>>> import numpy as np
>>> np.set_printoptions(precision=3, suppress=True, linewidth=160)
>>> A = np.load("block0.npy")
>>> print(A)
[[-2 -1  0]
 [ 0 -2 -1]
 [-1  0 -2]]
>>> out = np.linalg.inv(A)
>>> print(np.allclose(out, A.T))
False
>>> print(np.linalg.det(A) * out)
[[ 4. -2.  1.]
 [ 1.  4. -2.]
 [-2.  1.  4.]]
>>> print(A @ out)
[[1. 0. 0.]
 [0. 1. 0.]
 [0. 0. 1.]]
>>> q = A.astype(float).copy()
>>> for j in range(3):
...     q[:, j] -= q[:, :j] @ (q[:, :j].T @ q[:, j])
...     q[:, j] /= np.linalg.norm(q[:, j])
... 
>>> print(np.round(q.T @ A, 3) + 0)
[[2.236 0.894 0.894]
 [0.    2.049 0.586]
 [0.    0.    1.964]]
>>> out = A[0, 0] * A[1:] - np.outer(A[1:, 0], A[0])
>>> print(out)
[[ 0  4  2]
 [ 0 -1  4]]
>>> print(np.linalg.matrix_rank(out), np.linalg.matrix_rank(A))
2 3
>>> print(A[:, 0] / A[0, 0])
[ 1.  -0.   0.5]
>>> out = np.array([[-2, 2, -1], [1, 2, -2]])
>>> W2 = np.kron(out, A)
>>> print(np.round(np.linalg.norm(W2, 2), 3), np.round(np.linalg.norm(out, 2) * np.linalg.norm(A, 2), 3))
10.817 10.817
>>> print(W2.shape)
(6, 9)
>>> print(W2)
[[ 4  2  0 -4 -2  0  2  1  0]
 [ 0  4  2  0 -4 -2  0  2  1]
 [ 2  0  4 -2  0 -4  1  0  2]
 [-2 -1  0 -4 -2  0  4  2  0]
 [ 0 -2 -1  0 -4 -2  0  4  2]
 [-1  0 -2 -2  0 -4  2  0  4]]
>>> def softmax(z):
...     e = np.exp(z - z.max(axis=-1, keepdims=True))
...     return e / e.sum(axis=-1, keepdims=True)
... 
>>> print(softmax(W2).sum(axis=1))
[1. 1. 1. 1. 1. 1.]
>>> print(np.round(softmax(10 * W2[3]), 3) + 0)
[0. 0. 0. 0. 0. 0. 1. 0. 0.]
>>> scores = W2 @ W2.T / np.sqrt(9)
>>> print(np.round(softmax(scores + np.triu(np.full(scores.shape, -np.inf), 1)), 3) + 0)
[[1. 0. 0. 0. 0. 0.]
 [0. 1. 0. 0. 0. 0.]
 [0. 0. 1. 0. 0. 0.]
 [0. 0. 0. 1. 0. 0.]
 [0. 0. 0. 0. 1. 0.]
 [0. 0. 0. 0. 0. 1.]]
>>> K = np.load("dump.npy")
>>> print(K)
[[-2 -1  9 -9]
 [ 1  2 12 -6]
 [-1  0 10 -8]
 [-1  0 10 -8]
 [ 1  2 12 -6]]
>>> rk = np.linalg.matrix_rank(K)
>>> print(rk)
2
>>> null = np.linalg.svd(K)[2][rk:].T
>>> print(np.round(K @ null, 3) + 0)
[[0. 0.]
 [0. 0.]
 [0. 0.]
 [0. 0.]
 [0. 0.]]
>>> print([int(np.linalg.matrix_rank(K[:i])) for i in range(1, len(K) + 1)])
[1, 2, 2, 2, 2]
>>> print(np.allclose(K @ null, 0))
True
>>> print(null @ null.T)
[[ 0.741 -0.252 -0.176 -0.313]
 [-0.252  0.75  -0.235 -0.263]
 [-0.176 -0.235  0.173  0.238]
 [-0.313 -0.263  0.238  0.337]]
>>> print([int(np.linalg.matrix_rank(K[:, :j + 1])) for j in range(4)])
[1, 2, 2, 2]
>>> print(null.shape)
(4, 2)
>>> data = np.loadtxt("a.csv", delimiter=",")
>>> print(data)
[[1.    0.9   0.81  0.729 0.656]
 [0.9   1.    0.9   0.81  0.729]
 [0.81  0.9   1.    0.9   0.81 ]
 [0.729 0.81  0.9   1.    0.9  ]
 [0.656 0.729 0.81  0.9   1.   ]]
>>> low = np.linalg.cholesky(data)
>>> print(np.diag(low) ** 2)
[1.   0.19 0.19 0.19 0.19]
>>> print(np.linalg.eigvalsh(data).min() > 0)
True
>>> print(low)
[[1.    0.    0.    0.    0.   ]
 [0.9   0.436 0.    0.    0.   ]
 [0.81  0.392 0.436 0.    0.   ]
 [0.729 0.353 0.392 0.436 0.   ]
 [0.656 0.318 0.353 0.392 0.436]]
>>> vals, vecs = np.linalg.eigh(data)
>>> print(np.round(vecs.T @ vecs, 3) + 0)
[[1. 0. 0. 0. 0.]
 [0. 1. 0. 0. 0.]
 [0. 0. 1. 0. 0.]
 [0. 0. 0. 1. 0.]
 [0. 0. 0. 0. 1.]]
>>> print(vecs @ np.diag(vals) @ vecs.T)
[[1.    0.9   0.81  0.729 0.656]
 [0.9   1.    0.9   0.81  0.729]
 [0.81  0.9   1.    0.9   0.81 ]
 [0.729 0.81  0.9   1.    0.9  ]
 [0.656 0.729 0.81  0.9   1.   ]]
>>> print(np.abs(vecs[:, -1]).round(6).argmax())
2
>>> print(np.unique(vals.round(6) + 0, return_counts=True)[1])
[1 1 1 1 1]
>>> print(np.linalg.eigvalsh(data @ data))
[ 0.003  0.006  0.021  0.207 18.165]
>>> print(vals)
[0.058 0.079 0.146 0.455 4.262]
>>> print((vals > 1e-8).sum(), (vals < -1e-8).sum())
5 0
>>> W0 = np.load("case6.npy")
>>> print(W0)
[[-2.74   4.172  0.299]
 [-2.571  1.786  3.899]
 [-0.044 -2.707  4.204]
 [ 4.663 -1.423  1.11 ]
 [ 2.944 -0.807  3.96 ]
 [-2.91   1.68  -3.702]
 [ 2.198 -0.298  4.481]
 [-0.846 -3.812  3.123]
 [-1.369 -4.219 -2.309]
 [ 3.468  3.032  1.943]
 [ 0.179 -0.226  4.992]
 [-4.335  2.4   -0.673]
 [ 2.927 -2.323  3.322]
 [-1.484  1.035  4.661]
 [-4.962  0.617  0.006]
 [ 1.816 -4.472 -1.303]
 [-1.252 -4.681  1.235]
 [-0.57   3.468  3.556]
 [-4.257 -1.921 -1.786]
 [ 3.543  2.986  1.88 ]
 [ 3.059 -2.411  3.136]
 [ 4.612  0.801 -1.757]
 [-1.549  4.579  1.279]
 [-1.667  2.817 -3.78 ]
 [ 4.279 -0.742 -2.478]
 [ 1.047 -0.26   4.882]
 [ 2.741 -3.288  2.583]]
>>> W2 = W0[[3, 21]].astype(float)
>>> for _ in range(4):
...     z = np.linalg.norm(W0[:, None] - W2, axis=-1).argmin(axis=1)
...     W2 = np.array([W0[z == j].mean(axis=0) for j in range(2)])
... 
>>> print(z)
[1 1 0 0 0 1 0 0 0 1 0 1 0 0 1 0 0 1 1 1 0 1 1 1 1 0 0]
>>> print(W2)
[[ 1.184 -2.135  2.72 ]
 [-0.743  1.975 -0.101]]
>>> print(np.abs(W2[1] - W2[0]).argmax())
1
>>> out = W0 / np.linalg.norm(W0, axis=1, keepdims=True)
>>> cov = out @ out.T
>>> print(np.round(np.degrees(np.arccos(np.clip(cov[8, 16], -1, 1))), 3))
41.9
>>> print(np.linalg.norm(out, axis=1))
[1. 1. 1. 1. 1. 1. 1. 1. 1. 1. 1. 1. 1. 1. 1. 1. 1. 1. 1. 1. 1. 1. 1. 1. 1. 1. 1.]
>>> print((cov - 2 * np.eye(27)).round(6).argmax(axis=1))
[22 13  7 20  6 23  4  2 15 19 25 14 20  1 11  8  7  1 14  9 12 24  0  5 21 10 20]
>>> x0 = np.array([1, 2, 3])
>>> target = W0 @ x0
>>> print(np.round(np.linalg.pinv(W0) @ W0, 3) + 0)
[[1. 0. 0.]
 [0. 1. 0.]
 [0. 0. 1.]]
>>> print(np.linalg.solve(W0.T @ W0, W0.T @ target))
[1. 2. 3.]
>>> print(np.linalg.lstsq(W0, target)[0])
[1. 2. 3.]
>>> rng = np.random.default_rng(2029)
>>> target = target + 0.3 * rng.normal(size=27)
>>> print(target)
[  6.425  12.889   6.931   5.584  13.219 -10.421  15.41    0.82  -17.083  15.137  15.154  -1.154   8.364  14.674  -3.832 -10.953  -7.031  16.494 -13.509
  15.34    7.677   1.103  11.398  -7.279  -4.125  15.313   3.277]
>>> coef, *_ = np.linalg.lstsq(W0, target)
>>> print([round(float(np.linalg.norm(np.linalg.solve(W0.T @ W0 + lam * np.eye(3), W0.T @ target))), 2) for lam in (0, 1, 10, 100)])
[3.75, 3.74, 3.59, 2.59]
>>> print(coef)
[1.021 2.018 2.994]
>>> out = W0 / np.sqrt((W0 ** 2).mean(axis=1, keepdims=True))
>>> print(np.linalg.matrix_rank(out) == np.linalg.matrix_rank(W0))
True
>>> print(np.linalg.norm(out, axis=1))
[1.732 1.732 1.732 1.732 1.732 1.732 1.732 1.732 1.732 1.732 1.732 1.732 1.732 1.732 1.732 1.732 1.732 1.732 1.732 1.732 1.732 1.732 1.732 1.732 1.732 1.732
 1.732]
>>> print(np.linalg.matrix_rank(W0 - W0.mean(axis=1, keepdims=True)))
2
>>> feats = np.loadtxt("arr.csv", delimiter=",")
>>> print(feats)
[[ -8.515  20.367 -15.194  25.259]
 [ -9.974  19.833 -15.025  24.644]
 [-10.468  20.876 -16.524  25.701]
 [ -8.228  19.207 -13.476  24.306]
 [ -9.671  21.448 -14.948  25.245]
 [ -9.732  21.339 -13.795  25.537]
 [ -9.924  21.759 -14.693  24.52 ]
 [-12.491  17.442 -13.273  24.207]
 [-10.963  19.396 -15.141  23.972]
 [ -8.653  21.409 -14.702  24.379]
 [ -9.786  20.329 -13.709  24.955]
 [ -9.745  19.587 -13.757  25.245]
 [ -8.903  18.062 -16.638  23.67 ]
 [ -9.47   22.201 -13.219  25.871]
 [ -9.216  19.501 -14.786  24.448]
 [-10.521  17.105 -14.171  24.748]
 [ -6.508  18.88  -15.438  25.406]
 [ -9.084  20.64  -14.199  24.589]
 [ -9.504  19.501 -15.353  24.201]
 [-13.051  19.474 -13.342  25.562]
 [ -8.759  19.484 -15.089  25.53 ]]
>>> z = feats[:, 1] > np.median(feats[:, 1])
>>> u = feats[z].mean(axis=0) - feats[~z].mean(axis=0)
>>> print(((feats - feats.mean(axis=0)) @ u > 0).astype(int))
[1 0 1 0 1 1 1 0 0 1 1 0 0 1 0 0 0 1 0 0 0]
>>> print(z.astype(int))
[1 1 1 0 1 1 1 0 0 1 1 0 0 1 0 0 0 1 0 0 0]
>>> Xs = feats - feats.mean(axis=0)
>>> vecs = np.linalg.svd(Xs)[2][:1]
>>> out = Xs - Xs @ vecs.T @ vecs
>>> print(np.linalg.norm(out, axis=1).round(6).argmax())
12
>>> print(round(np.linalg.norm(out) / np.linalg.norm(Xs), 3))
0.738
>>> Uu, sigma, vt = np.linalg.svd(feats)
>>> print(np.argmax(sigma[:-1] / (sigma[1:] + 1e-6)) + 1)
1
>>> print(sigma)
[166.575   6.748   5.215   3.262]
>>> out = Uu[:, :1] @ np.diag(sigma[:1]) @ vt[:1]
>>> print(np.linalg.matrix_rank(feats, rtol=0.05))
1
>>> X = np.loadtxt("run14.csv", delimiter=",")
>>> print(X)
[[18. 14. 10. 16.  6.]
 [14. 18.  8. 20. 12.]
 [10.  8. 13. 15.  3.]
 [16. 20. 15. 27. 13.]
 [ 6. 12.  3. 13. 13.]]
>>> print(np.allclose(X, X.T))
True
>>> print(np.linalg.matrix_power(X, 3))
[[ 60080.  67440.  45964.  85164.  42884.]
 [ 67440.  76640.  51416.  96456.  49384.]
 [ 45964.  51416.  35635.  65335.  32513.]
 [ 85164.  96456.  65335. 121779.  61885.]
 [ 42884.  49384.  32513.  61885.  32283.]]
>>> print((X + X.T) / 2)
[[18. 14. 10. 16.  6.]
 [14. 18.  8. 20. 12.]
 [10.  8. 13. 15.  3.]
 [16. 20. 15. 27. 13.]
 [ 6. 12.  3. 13. 13.]]
>>> print(np.allclose(X @ X.T, X.T @ X))
True
>>> x0 = np.array([0, 2, 2, 1, 1])
>>> print(X @ x0)
[ 70.  84.  60. 110.  56.]
>>> print(np.einsum("ij,j->i", X, x0))
[ 70.  84.  60. 110.  56.]
>>> print(X @ np.ones(5))
[64. 72. 49. 91. 47.]
>>> print(X * x0)
[[ 0. 28. 20. 16.  6.]
 [ 0. 36. 16. 20. 12.]
 [ 0. 16. 26. 15.  3.]
 [ 0. 40. 30. 27. 13.]
 [ 0. 24.  6. 13. 13.]]
>>> print(np.sign((X @ x0).round(6)))
[1. 1. 1. 1. 1.]
>>> vals, vecs = np.linalg.eigh(X)
>>> x0 = np.array([1, 0, 2, 1, 3])
>>> print(round(float(x0 @ X @ x0 / (x0 @ x0)), 3), round(float(vals[0]), 3), round(float(vals[-1]), 3))
33.067 0.03 68.708
>>> print(np.abs(X).sum(axis=1).max(), round(np.abs(vals).max(), 3))
91.0 68.708
>>> print(vecs * np.abs(vals) @ vecs.T)
[[18. 14. 10. 16.  6.]
 [14. 18.  8. 20. 12.]
 [10.  8. 13. 15.  3.]
 [16. 20. 15. 27. 13.]
 [ 6. 12.  3. 13. 13.]]
>>> out = X + rng.integers(-2, 3, (5, 4)) @ rng.integers(-2, 3, (4, 5))
>>> print(out)
[[17. 17. 11. 15.  9.]
 [14. 20.  7. 20. 16.]
 [ 7.  9. 10. 14.  3.]
 [18. 17. 16. 29. 13.]
 [ 6. 11. -1. 13. 11.]]
>>> print(np.linalg.matrix_rank(out - X, tol=1e-8))
4
>>> print(np.round(np.linalg.svd(out - X, compute_uv=False), 3) + 0)
[7.178 6.085 3.234 1.41  0.   ]
>>> print(out - X)
[[-1.  3.  1. -1.  3.]
 [ 0.  2. -1.  0.  4.]
 [-3.  1. -3. -1.  0.]
 [ 2. -3.  1.  2.  0.]
 [ 0. -1. -4.  0. -2.]]
>>> print(round(float(np.linalg.det(out)), 3))
-26404.0
>>> print((out + out.T) / 2)
[[17.  15.5  9.  16.5  7.5]
 [15.5 20.   8.  18.5 13.5]
 [ 9.   8.  10.  15.   1. ]
 [16.5 18.5 15.  29.  13. ]
 [ 7.5 13.5  1.  13.  11. ]]
>>> print((out - out.T) / 2)
[[ 0.   1.5  2.  -1.5  1.5]
 [-1.5  0.  -1.   1.5  2.5]
 [-2.   1.   0.  -1.   2. ]
 [ 1.5 -1.5  1.   0.   0. ]
 [-1.5 -2.5 -2.   0.   0. ]]
>>> print(round(np.abs(np.linalg.eigvals(out)).max(), 3))
69.366
>>> print(np.linalg.matrix_power(out, 2))
[[ 928. 1082.  647. 1301.  752.]
 [1023. 1217.  668. 1496.  903.]
 [ 585.  660.  461.  870.  452.]
 [1256. 1426.  928. 1844. 1002.]
 [ 549.  655.  330.  816.  517.]]
>>> print(out @ out)
[[ 928. 1082.  647. 1301.  752.]
 [1023. 1217.  668. 1496.  903.]
 [ 585.  660.  461.  870.  452.]
 [1256. 1426.  928. 1844. 1002.]
 [ 549.  655.  330.  816.  517.]]
>>> print(np.sort(np.abs(np.linalg.eigvals(out))))
[ 1.766  4.429  4.429 10.987 69.366]
>>> print(np.trace(out))
87.0
>>> arr = np.load("out4.npy")
>>> print(arr)
[[1.   0.2  0.04]
 [0.2  1.   0.2 ]
 [0.04 0.2  1.  ]]
>>> x0 = np.ones(3)
>>> for _ in range(3):
...     x0 = arr @ x0
...     x0 /= np.linalg.norm(x0)
...     print(round(x0 @ arr @ x0, 3))
... 
1.3
1.302
1.303
>>> print(round(float(np.linalg.eigvalsh(arr)[-1]), 3))
1.304
>>> vals, vecs = np.linalg.eigh(arr)
>>> x0 = np.array([1, 3, -3])
>>> print(vecs * np.sqrt(vals) @ vecs.T)
[[0.995 0.1   0.015]
 [0.1   0.99  0.1  ]
 [0.015 0.1   0.995]]
>>> print(np.round(x0 @ arr @ x0 / (x0 @ x0), 3), np.round(vals[0], 3), round(float(vals[-1]), 3))
0.861 0.736 1.304
>>> print(x0 @ arr @ x0)
16.36
>>> print(np.abs(arr).sum(axis=1).max(), round(np.abs(vals).max(), 3))
1.4 1.304
>>> print(np.linalg.eigvalsh(arr[1:, 1:]))
[0.8 1.2]
>>> u = np.array([8, -1, 1])
>>> out = arr + np.outer(u, np.eye(3)[2])
>>> print(round(float(np.linalg.det(out) / np.linalg.det(arr)), 3), round(float(1 + np.linalg.solve(arr, u)[2]), 3))
2.25 2.25
>>> print(out)
[[ 1.    0.2   8.04]
 [ 0.2   1.   -0.8 ]
 [ 0.04  0.2   2.  ]]
>>> print(np.linalg.matrix_rank(out - arr))
1
>>> F = np.loadtxt("x.csv", delimiter=",")
>>> print(F)
[[11.  3. 18.  9.]
 [17.  7. 18. 15.]
 [ 0.  0.  9.  1.]
 [ 4.  5.  0.  8.]
 [ 0.  0.  0.  0.]
 [17.  7. 18. 15.]
 [ 1.  3.  0.  5.]
 [ 8.  1. 18.  6.]
 [ 0.  0.  0.  0.]
 [ 0.  0.  0.  0.]]
>>> W2 = F[[9, 1]].astype(float)
>>> for _ in range(7):
...     z = np.linalg.norm(F[:, None] - W2, axis=-1).argmin(axis=1)
...     W2 = np.array([F[z == j].mean(axis=0) for j in range(2)])
... 
>>> print(z)
[1 1 0 0 0 1 0 1 0 0]
>>> print(np.abs(W2[1] - W2[0]).argmax())
2
>>> print(W2)
[[ 0.833  1.333  1.5    2.333]
 [13.25   4.5   18.    11.25 ]]
>>> print(W2[1] - W2[0])
[12.417  3.167 16.5    8.917]
